$ python3 -q
>>> import numpy as np
>>> import numpy.linalg as la
>>> np.set_printoptions(precision=2, suppress=True, linewidth=100)
>>> data = np.array([[-5, 0, -7, 0, 0, 0],
...     [0, 0, 0, 0, 9, 0],
...     [0, 0, 0, 9, 4, 0],
...     [0, -5, 0, 0, 0, 0]])
>>> data
array([[-5,  0, -7,  0,  0,  0],
       [ 0,  0,  0,  0,  9,  0],
       [ 0,  0,  0,  9,  4,  0],
       [ 0, -5,  0,  0,  0,  0]])
>>> x = np.array([2, 1, 2, 2, 3, -2])
>>> h = np.maximum(data @ x, 0)
>>> data * (h > 1e-9)[:, None]
array([[0, 0, 0, 0, 0, 0],
       [0, 0, 0, 0, 9, 0],
       [0, 0, 0, 9, 4, 0],
       [0, 0, 0, 0, 0, 0]])
>>> h
array([ 0, 27, 30,  0])
>>> np.tanh(data @ x)
array([-1.,  1.,  1., -1.])
>>> np.maximum(data @ x, 0) - np.maximum(-data @ x, 0)
array([-24,  27,  30,  -5])
>>> Y = np.array([[1, -2, -3],
...     [3, 0, -1],
...     [3, 3, -2],
...     [-1, 1, 1],
...     [3, 1, 2],
...     [-1, 1, -2]])
>>> np.einsum("ij,ij->i", data, data)
array([74, 81, 97, 25])
>>> np.vstack([data, Y.T]).shape
(7, 6)
>>> Y @ data
Traceback (most recent call last):
  File "<python-input-14>", line 1, in <module>
    Y @ data
    ~~^~~~~~
ValueError: matmul: Input operand 1 has a mismatch in its core dimension 0, with gufunc signature (n?,k),(k,m?)->(n?,m?) (size 4 is different from 3)
>>> la.matrix_rank(data @ Y)
np.int64(3)
>>> blk = np.stack([data, 3 * data, data[::-1]])
>>> blk.sum(axis=0)
array([[-20,  -5, -28,   0,   0,   0],
       [  0,   0,   0,   9,  40,   0],
       [  0,   0,   0,  36,  25,   0],
       [ -5, -20,  -7,   0,   0,   0]])
>>> la.matrix_rank(blk.reshape(3, -1))
np.int64(2)
>>> la.matrix_rank(blk)
array([4, 4, 4])
>>> W0 = np.loadtxt("x.csv", delimiter=",")
>>> W0
array([[0.07, 0.17, 0.07, 0.12, 0.12, 0.07],
       [0.17, 0.39, 0.17, 0.28, 0.28, 0.17],
       [0.07, 0.17, 0.07, 0.12, 0.12, 0.07],
       [0.12, 0.28, 0.12, 0.2 , 0.2 , 0.12],
       [0.12, 0.28, 0.12, 0.2 , 0.2 , 0.12],
       [0.07, 0.17, 0.07, 0.12, 0.12, 0.07]])
>>> # projection: eigenvalues are 0 or 1
>>> r = la.matrix_rank(W0)
>>> r
np.int64(1)
>>> ns = la.svd(W0)[2][r:].T
>>> [int(la.matrix_rank(np.delete(W0, i, axis=0))) for i in range(6)]
[1, 1, 1, 1, 1, 1]
>>> la.matrix_rank(W0.T @ W0), la.matrix_rank(W0 @ W0.T)
(np.int64(1), np.int64(1))
>>> [int(la.matrix_rank(W0[:i])) for i in range(1, len(W0) + 1)]
[1, 1, 1, 1, 1, 1]
>>> x = np.array([0, -1, 2, -2, -2, 1])
>>> W0 @ x
array([-0.43, -1.  , -0.43, -0.71, -0.71, -0.43])
>>> W0 @ W0 @ x
array([-0.43, -1.  , -0.43, -0.71, -0.71, -0.43])
>>> (x - W0 @ x) @ (W0 @ x)
np.float64(0.0)
>>> [round(float(x), 2) for x in la.svd(W0, compute_uv=False)[:3]]
[1.0, 0.0, 0.0]
>>> la.matrix_rank(W0, rtol=0.1)
np.int64(1)
>>> w1 = np.array([[0, 1, 0, 3, 9],
...     [6, 2, 8, 0, 8],
...     [6, 6, 2, 7, 8],
...     [0, 6, 9, 8, 5],
...     [2, 2, 0, 7, 4],
...     [7, 5, 4, 9, 0]])
>>> b = np.array([0, 4, 5, 7, 8])
>>> act = np.maximum(W0 @ w1 + b, 0)
>>> (act > 0).mean(axis=0)
array([1., 1., 1., 1., 1.])
>>> la.matrix_rank(act)
np.int64(2)
>>> cent = np.array([[1, -2], [1, -1], [2, 0], [1, 3], [1, -1]])
>>> (act @ cent).round(6).argmax(axis=1)
array([0, 0, 0, 0, 0, 0])
>>> W0.reshape(-1, 2)
array([[0.07, 0.17],
       [0.07, 0.12],
       [0.12, 0.07],
       [0.17, 0.39],
       [0.17, 0.28],
       [0.28, 0.17],
       [0.07, 0.17],
       [0.07, 0.12],
       [0.12, 0.07],
       [0.12, 0.28],
       [0.12, 0.2 ],
       [0.2 , 0.12],
       [0.12, 0.28],
       [0.12, 0.2 ],
       [0.2 , 0.12],
       [0.07, 0.17],
       [0.07, 0.12],
       [0.12, 0.07]])
>>> W0.reshape(2, -1)
array([[0.07, 0.17, 0.07, 0.12, 0.12, 0.07, 0.17, 0.39, 0.17, 0.28, 0.28, 0.17, 0.07, 0.17, 0.07,
        0.12, 0.12, 0.07],
       [0.12, 0.28, 0.12, 0.2 , 0.2 , 0.12, 0.12, 0.28, 0.12, 0.2 , 0.2 , 0.12, 0.07, 0.17, 0.07,
        0.12, 0.12, 0.07]])
>>> blk = W0.reshape(6, 2, -1)
>>> blk.sum(axis=1)
array([[0.19, 0.29, 0.14],
       [0.44, 0.67, 0.33],
       [0.19, 0.29, 0.14],
       [0.32, 0.48, 0.24],
       [0.32, 0.48, 0.24],
       [0.19, 0.29, 0.14]])
>>> blk.shape
(6, 2, 3)
>>> rng = np.random.default_rng(28)
>>> feats = rng.normal(size=(18, 7))
>>> feats = 3 * feats / la.norm(feats, axis=1, keepdims=True)
>>> feats
array([[-2.18,  0.24, -0.42, -0.95,  0.53,  1.68, -0.02],
       [-1.63,  0.56, -0.64,  1.37, -0.46,  0.97, -1.6 ],
       [ 1.66, -0.78, -0.56,  0.34,  2.27, -0.06,  0.21],
       [-1.91,  0.78, -0.26,  0.59,  1.49, -1.42, -0.29],
       [ 1.51,  1.74,  0.47, -1.23, -1.01, -0.93,  0.27],
       [ 0.66,  0.24,  0.2 ,  0.48, -1.05,  0.04, -2.67],
       [-0.93,  0.84,  0.54,  1.41, -1.76,  0.85, -1.16],
       [ 0.57, -1.69, -0.64, -0.31, -1.4 , -0.87,  1.61],
       [ 1.06,  0.37, -0.43, -0.51, -0.5 ,  2.61,  0.5 ],
       [ 2.04, -1.11,  0.28,  1.58, -0.86,  0.51, -0.2 ],
       [-0.22, -1.08,  1.15,  0.09,  1.84,  0.71, -1.6 ],
       [ 0.54,  0.5 ,  1.54,  0.37,  0.66,  1.85,  1.45],
       [-0.15,  1.96, -0.25, -0.11,  1.25,  0.05, -1.87],
       [ 0.03,  0.25,  1.96, -0.54, -1.4 ,  1.63,  0.43],
       [ 2.27,  0.16,  0.29,  0.35,  0.08, -1.26,  1.43],
       [-0.56, -0.74, -0.1 ,  1.37, -1.84, -0.76, -1.5 ],
       [ 0.21, -0.54, -1.62,  0.69, -1.13,  2.02,  0.46],
       [ 0.92, -0.44,  1.22,  0.4 , -2.  , -0.62, -1.38]])
>>> C2 = np.cov(feats, rowvar=False)
>>> C2.shape
(7, 7)
>>> feats.std(axis=0)
array([1.27, 0.94, 0.87, 0.79, 1.3 , 1.2 , 1.22])
>>> np.round(np.corrcoef(feats[:, 4], feats[:, 2])[0, 1], 2)
np.float64(-0.09)
>>> np.corrcoef(feats.T)
array([[ 1.  , -0.23,  0.16, -0.08, -0.11, -0.17,  0.36],
       [-0.23,  1.  ,  0.1 , -0.27,  0.12,  0.03, -0.18],
       [ 0.16,  0.1 ,  1.  , -0.12, -0.09,  0.01, -0.03],
       [-0.08, -0.27, -0.12,  1.  , -0.18, -0.09, -0.36],
       [-0.11,  0.12, -0.09, -0.18,  1.  , -0.01,  0.05],
       [-0.17,  0.03,  0.01, -0.09, -0.01,  1.  ,  0.11],
       [ 0.36, -0.18, -0.03, -0.36,  0.05,  0.11,  1.  ]])
